$ python3 -q
>>> import numpy as np
>>> from numpy import linalg as LA
>>> np.set_printoptions(precision=4, suppress=True, linewidth=200)
>>> data = np.load("layer7.npy")
>>> data
array([[ 2, -1,  3,  2, -3],
       [-3,  2, -1,  3,  2],
       [ 2, -3,  2, -1,  3],
       [ 3,  2, -3,  2, -1],
       [-1,  3,  2, -3,  2]])
>>> x0 = np.array([2, 0, 1, 2, 0])
>>> data @ (2 * x0)
array([ 22,  -2,   8,  14, -12])
>>> (data @ x0).argmax()
np.int64(0)
>>> data @ np.eye(5)[1]
array([-1.,  2., -3.,  2.,  3.])
>>> data @ x0
array([11, -1,  4,  7, -6])
>>> other = LA.inv(data)
>>> np.allclose(other, data.T)
False
>>> other
array([[ 0.0482, -0.0619,  0.1148,  0.1801,  0.0521],
       [ 0.0521,  0.0482, -0.0619,  0.1148,  0.1801],
       [ 0.1801,  0.0521,  0.0482, -0.0619,  0.1148],
       [ 0.1148,  0.1801,  0.0521,  0.0482, -0.0619],
       [-0.0619,  0.1148,  0.1801,  0.0521,  0.0482]])
>>> round(LA.cond(data), 4)
np.float64(2.2616)
>>> (np.abs(other) > 1e-9).astype(int)
array([[1, 1, 1, 1, 1],
       [1, 1, 1, 1, 1],
       [1, 1, 1, 1, 1],
       [1, 1, 1, 1, 1],
       [1, 1, 1, 1, 1]])
>>> A = np.loadtxt("data.csv", delimiter=",")
>>> A
array([[-0.2905,  0.1708, -0.3878,  0.0544, -0.4145,  0.2907,  0.001 ,  0.5115, -0.0489,  0.4591,  0.0327, -0.0304],
       [-0.4196, -0.3856,  0.0129,  0.4659, -0.2615,  0.1549, -0.1825, -0.1933, -0.3642, -0.3396,  0.2166, -0.009 ],
       [ 0.2905,  0.0915, -0.3284,  0.5527,  0.1919, -0.036 , -0.1818,  0.1218,  0.1393, -0.0711, -0.0826,  0.6137],
       [ 0.2582, -0.0673, -0.2738, -0.1816, -0.3324,  0.0056, -0.1591,  0.1088, -0.1899, -0.4299, -0.6545, -0.1544],
       [ 0.0968, -0.4415,  0.3569, -0.0516, -0.2722,  0.2228, -0.2744, -0.2098,  0.2377,  0.4457, -0.3054,  0.2725],
       [ 0.0323, -0.1821,  0.0064,  0.0753, -0.3997, -0.8185,  0.2574,  0.061 , -0.1073,  0.1684,  0.0395,  0.1377],
       [ 0.1936,  0.0872,  0.031 ,  0.4034,  0.27  , -0.0748, -0.1027, -0.1458, -0.4733,  0.4631, -0.2633, -0.416 ],
       [-0.4518,  0.3472, -0.3248, -0.2114,  0.0069, -0.1377, -0.1217, -0.6011, -0.0638,  0.1244, -0.217 ,  0.2515],
       [-0.0323,  0.2084,  0.0544,  0.4475, -0.2674,  0.1282,  0.4963, -0.2631,  0.4754, -0.0847, -0.2323, -0.2483],
       [ 0.2905,  0.5635,  0.2929,  0.0488, -0.4474, -0.0395, -0.4461, -0.1104, -0.0303, -0.0667,  0.3   , -0.0418],
       [-0.4841,  0.1098,  0.3041,  0.1518,  0.1843, -0.3158, -0.4005,  0.3591,  0.3053, -0.0971, -0.3006, -0.1483],
       [-0.1291,  0.2828,  0.5016, -0.0023, -0.0046,  0.1682,  0.3685,  0.1832, -0.4397, -0.0779, -0.2669,  0.4284]])
>>> rng = np.random.default_rng(6852)
>>> labels = rng.permutation(12)
>>> labels
array([10,  6,  0,  2, 11,  8,  1,  4,  7,  3,  9,  5])
>>> other = A[labels][:, labels]
>>> np.diag(other)
array([-0.3006, -0.1027, -0.2905, -0.3284,  0.4284,  0.4754, -0.3856, -0.2722, -0.6011, -0.1816, -0.0667, -0.8185])
